$ python -q
>>> import numpy as np
>>> import numpy.linalg as la
>>> np.set_printoptions(precision=2, suppress=True, linewidth=200, floatmode="fixed")
>>> K = np.array([[-2.17, 3.86, 13.86, -4.13],
...     [-7.16, 13.81, 22.91, -4.0],
...     [-4.08, 8.03, 15.04, -2.98],
...     [-8.11, 16.0, 30.16, -5.96]])
>>> ang = np.radians(135)
>>> Rm = np.eye(4)
>>> Rm[1, 1] = Rm[0, 0] = np.cos(ang)
>>> Rm[1, 0], Rm[0, 1] = -np.sin(ang), np.sin(ang)
>>> print(Rm)
[[-0.71  0.71  0.00  0.00]
 [-0.71 -0.71  0.00  0.00]
 [ 0.00  0.00  1.00  0.00]
 [ 0.00  0.00  0.00  1.00]]
>>> M2 = K @ Rm.T
>>> print(np.allclose(K @ K.T, M2 @ M2.T))
True
>>> print(la.svd(K, compute_uv=False), la.svd(M2, compute_uv=False))
[50.77  4.11  0.19  0.01] [50.77  4.11  0.19  0.01]
>>> print(np.allclose(la.norm(K, axis=1), la.norm(M2, axis=1)))
True
>>> E = np.loadtxt("sample18.csv", delimiter=",")
>>> print(E)
[[ -1.50   0.00   2.70]
 [ -1.00   0.20  -0.60]
 [  0.10   0.80   2.20]
 [ -0.20   0.20  -0.30]
 [ 40.00 -12.00 -24.00]
 [  0.50   0.90   1.10]
 [  0.40  -1.20   0.00]
 [  1.10  -0.10   0.30]
 [  0.30  -1.90   0.00]
 [ -0.30  -0.80   0.00]
 [ -1.00   1.10  -0.70]
 [ -1.60   0.00  -0.10]
 [ -0.80   0.10   0.00]
 [ -0.40   0.30  -1.40]
 [  1.00  -1.40   1.10]
 [  1.90   1.50   0.20]
 [ -1.00   1.40   1.10]
 [ -0.70   1.10   1.30]
 [  2.00  -1.70  -0.40]
 [  1.00   1.20  -0.70]
 [ -0.40   1.10  -1.30]
 [ -0.10  -1.00  -0.80]
 [  0.60  -0.20  -1.50]
 [  1.40  -1.80   0.40]
 [  0.40  -0.50   0.40]]
>>> # row 4 dominates
>>> cen = E - E.mean(axis=0)
>>> Uu, sig, Vt = la.svd(cen, full_matrices=False)
>>> print(Vt[0] * np.sign(Vt[0, np.abs(Vt[0]).argmax()]))
[ 0.83 -0.25 -0.50]
>>> print(sig ** 2 / (sig ** 2).sum())
[0.98 0.01 0.01]
>>> print(np.searchsorted(np.cumsum(sig ** 2) / (sig ** 2).sum(), 0.9) + 1)
1
>>> u = np.array([4, 5, 2])
>>> print(np.convolve(E[13], u))
[-1.60 -0.80 -4.90 -6.40 -2.80]
>>> print(np.polyval(u, E[13]))
[0.64 3.86 2.84]
>>> q, Rm = la.qr(E)
>>> print(Rm)
[[ 40.29 -12.11 -23.89]
 [  0.00   4.82   0.06]
 [  0.00   0.00  -5.60]]
>>> print(round(abs(Rm[0, 0]), 2), np.round(la.norm(E[:, 0]), 2))
40.29 40.29
>>> print(np.abs(np.diag(Rm)))
[40.29  4.82  5.60]
>>> data = np.array([[-3.0, 1.0, 0.0], [0.0, -3.0, 1.0], [0.0, 0.0, -3.0]])
>>> print(data)
[[-3.00  1.00  0.00]
 [ 0.00 -3.00  1.00]
 [ 0.00  0.00 -3.00]]
>>> # triangular, det is the product of the diagonal
>>> x0 = np.array([2, -2, -3])
>>> target = data @ x0
>>> c, lr = np.zeros(3), 1 / la.norm(data, 2) ** 2
>>> for i in range(250):
...     c -= lr * data.T @ (data @ c - target)
...     if i % 50 == 0: print(i, round(la.norm(data @ c - target), 2))
... 
0 4.34
50 0.0
100 0.0
150 0.0
200 0.0
>>> print(np.round(la.cond(data), 2))
1.6
>>> A = np.load("test17.npy")
>>> print(A)
[[0.90 4.00 2.05]
 [1.08 4.00 2.02]
 [1.11 4.01 1.80]
 [0.99 4.06 1.77]
 [0.99 4.02 2.05]
 [0.92 3.92 1.86]
 [5.08 3.20 1.04]
 [4.93 3.03 0.90]
 [5.06 2.85 1.04]
 [5.08 3.15 1.03]
 [4.91 2.94 1.04]
 [4.97 3.06 1.05]]
>>> x0 = np.array([9, 6, 9])
>>> print((A @ x0).argmax())
6
>>> print(A @ np.eye(3)[1])
[4.00 4.00 4.01 4.06 4.02 3.92 3.20 3.03 2.85 3.15 2.94 3.06]
>>> print(A @ (2 * x0))
[101.10 103.80 100.50  98.40 102.96  97.08 148.56 141.30 144.00 147.78 142.38 145.08]
>>> print((A * x0).sum(axis=1))
[50.55 51.90 50.25 49.20 51.48 48.54 74.28 70.65 72.00 73.89 71.19 72.54]
>>> ang = np.radians(72)
>>> Rm = np.eye(3)
>>> Rm[1, 1] = Rm[0, 0] = np.cos(ang)
>>> Rm[1, 0], Rm[0, 1] = -np.sin(ang), np.sin(ang)
>>> print(Rm)
[[ 0.31  0.95  0.00]
 [-0.95  0.31  0.00]
 [ 0.00  0.00  1.00]]
>>> M2 = A @ Rm.T
>>> print(np.abs(M2 - A).max(axis=0))
[3.18 7.04 0.00]
>>> print(round(float(la.det(Rm)), 2), round(np.trace(Rm), 2))
1.0 1.62
>>> print(np.allclose(la.norm(A, axis=1), la.norm(M2, axis=1)))
True
>>> lab = A[:, 0] > np.median(A[:, 0])
>>> u = A[lab].mean(axis=0) - A[~lab].mean(axis=0)
>>> print(u)
[ 4.01 -0.96 -0.91]
>>> print(np.argsort(-np.abs(u).round(6), kind="stable"))
[0 1 2]
>>> mat = np.load("layer18.npy")
>>> print(mat)
[[ 1.75 -5.55 -1.85]
 [ 0.68 -3.72 -1.34]
 [ 0.67 -3.71 -1.34]
 [-0.55 -1.76 -1.02]
 [-0.68 -1.56 -1.01]
 [-0.86 -1.25 -1.00]
 [-0.91 -1.18 -1.00]
 [-1.02 -0.97 -1.00]
 [-1.09 -0.78 -1.00]
 [-0.23 -0.08 -0.23]
 [ 0.36  0.13  0.38]
 [ 0.41  0.14  0.43]
 [ 2.07  0.91  2.47]
 [ 3.31  1.69  4.27]
 [ 4.17  2.32  5.61]
 [ 4.55  2.63  6.24]
 [ 5.48  3.42  7.83]
 [ 6.75  4.64 10.15]
 [ 7.48  5.40 11.56]
 [ 7.50  5.42 11.59]
 [ 7.71  5.65 12.01]
 [ 9.06  7.20 14.76]
 [10.49  8.99 17.81]
 [11.49 10.33 20.06]
 [12.04 11.10 21.33]
 [12.05 11.12 21.35]
 [12.32 11.50 21.98]]
>>> cen = (mat - mat.mean(axis=0)) / mat.std(axis=0)
>>> print(cen.std(axis=0))
[1.00 1.00 1.00]
>>> c = la.lstsq(np.delete(cen, 1, axis=1), cen[:, 1])[0]
>>> print(np.abs(c).argmax())
1
>>> print(c)
[-0.98  1.95]
